$ python -q
>>> import numpy as np
>>> np.set_printoptions(precision=2, suppress=True, linewidth=160, sign=" ")
>>> rd = lambda a: np.round(a, 2) + 0
>>> F = np.minimum.outer(np.arange(1, 5), np.arange(1, 5)) * -2
>>> F
array([[-2, -2, -2, -2],
       [-2, -4, -4, -4],
       [-2, -4, -6, -6],
       [-2, -4, -6, -8]])
>>> O = F.astype(float).copy()
>>> for j in range(4):
...     O[:, j] -= O[:, :j] @ (O[:, :j].T @ O[:, j])
...     O[:, j] /= np.linalg.norm(O[:, j])
... 
>>> print(rd(O.T @ O))
[[ 1.  0.  0.  0.]
 [ 0.  1.  0.  0.]
 [ 0.  0.  1.  0.]
 [ 0.  0.  0.  1.]]
>>> E = np.load("mat.npy")
>>> rd(E)
array([[-3.88,  2.03,  1.51, -1.88],
       [ 1.38,  3.73, -1.1 , -2.83],
       [-4.53, -0.33,  2.1 , -0.06],
       [ 4.16,  1.58, -2.08, -0.94],
       [-0.51,  3.89, -0.26, -3.09],
       [ 4.53,  0.28, -2.09,  0.1 ],
       [ 4.46, -0.77, -1.92,  0.92],
       [-2.63,  3.19,  0.79, -2.7 ],
       [-4.46,  0.75,  1.93, -0.91],
       [ 1.64,  3.65, -1.2 , -2.75],
       [ 2.56, -3.24, -0.75,  2.72],
       [-1.51,  3.69,  0.22, -3.01],
       [-3.96,  1.91,  1.56, -1.79],
       [-4.45,  0.78,  1.92, -0.93],
       [-4.02,  1.83,  1.59, -1.73]])
>>> rd(np.linalg.norm(E, 2) / np.linalg.norm(E))
np.float64(0.82)
>>> print(np.linalg.matrix_rank(E, rtol=0.1))
2
>>> lab = E[:, 1] > np.median(E[:, 1])
>>> r0 = E[lab].mean(axis=0) - E[~lab].mean(axis=0)
>>> print(rd(r0))
[-1.13  3.05  0.13 -2.47]
>>> print(lab.astype(int))
[ 1  1  0  0  1  0  0  1  0  1  0  1  1  0  0]
>>> gram = np.cov(E, rowvar=False)
>>> rd(np.linalg.eigvalsh(gram)[::-1])
array([ 15.73,   6.22,   0.  ,   0.  ])
>>> np.argsort(-E.std(axis=0).round(6), kind="stable")
array([ 0,  1,  3,  2])
>>> rd(np.polyfit(E[:, 3], E[:, 2], 1))
array([-0.18, -0.08])
>>> Y = E / np.sqrt((E ** 2).mean(axis=1, keepdims=True))
>>> np.linalg.matrix_rank(Y) == np.linalg.matrix_rank(E)
np.True_
>>> print(rd(np.linalg.norm(Y, axis=1)))
[ 2.  2.  2.  2.  2.  2.  2.  2.  2.  2.  2.  2.  2.  2.  2.]
>>> print(np.linalg.matrix_rank(E - E.mean(axis=1, keepdims=True)))
2
>>> rd(Y[10])
array([ 1.02, -1.29, -0.3 ,  1.09])
>>> t3 = np.stack([E, -3 * E, E[::-1]])
>>> (t3 @ E.T).shape
(3, 15, 15)
>>> rd(np.einsum("bij,cij->bc", t3, t3))
array([[  375.  , -1125.  ,    41.75],
       [-1125.  ,  3375.  ,  -125.24],
       [   41.75,  -125.24,   375.  ]])
>>> data = np.load("block1.npy")
>>> print(data)
[[ 5.  1.  1.  1.  1.  1.  1.]
 [ 1.  5.  1.  1.  1.  1.  1.]
 [ 1.  1.  5.  1.  1.  1.  1.]
 [ 1.  1.  1.  5.  1.  1.  1.]
 [ 1.  1.  1.  1.  5.  1.  1.]
 [ 1.  1.  1.  1.  1.  5.  1.]
 [ 1.  1.  1.  1.  1.  1.  5.]]
>>> Y = data[0, 0] * data[1:] - np.outer(data[1:, 0], data[0])
>>> print(Y)
[[  0.  24.   4.   4.   4.   4.   4.]
 [  0.   4.  24.   4.   4.   4.   4.]
 [  0.   4.   4.  24.   4.   4.   4.]
 [  0.   4.   4.   4.  24.   4.   4.]
 [  0.   4.   4.   4.   4.  24.   4.]
 [  0.   4.   4.   4.   4.   4.  24.]]
>>> np.linalg.matrix_rank(Y), np.linalg.matrix_rank(data)
(np.int64(6), np.int64(7))
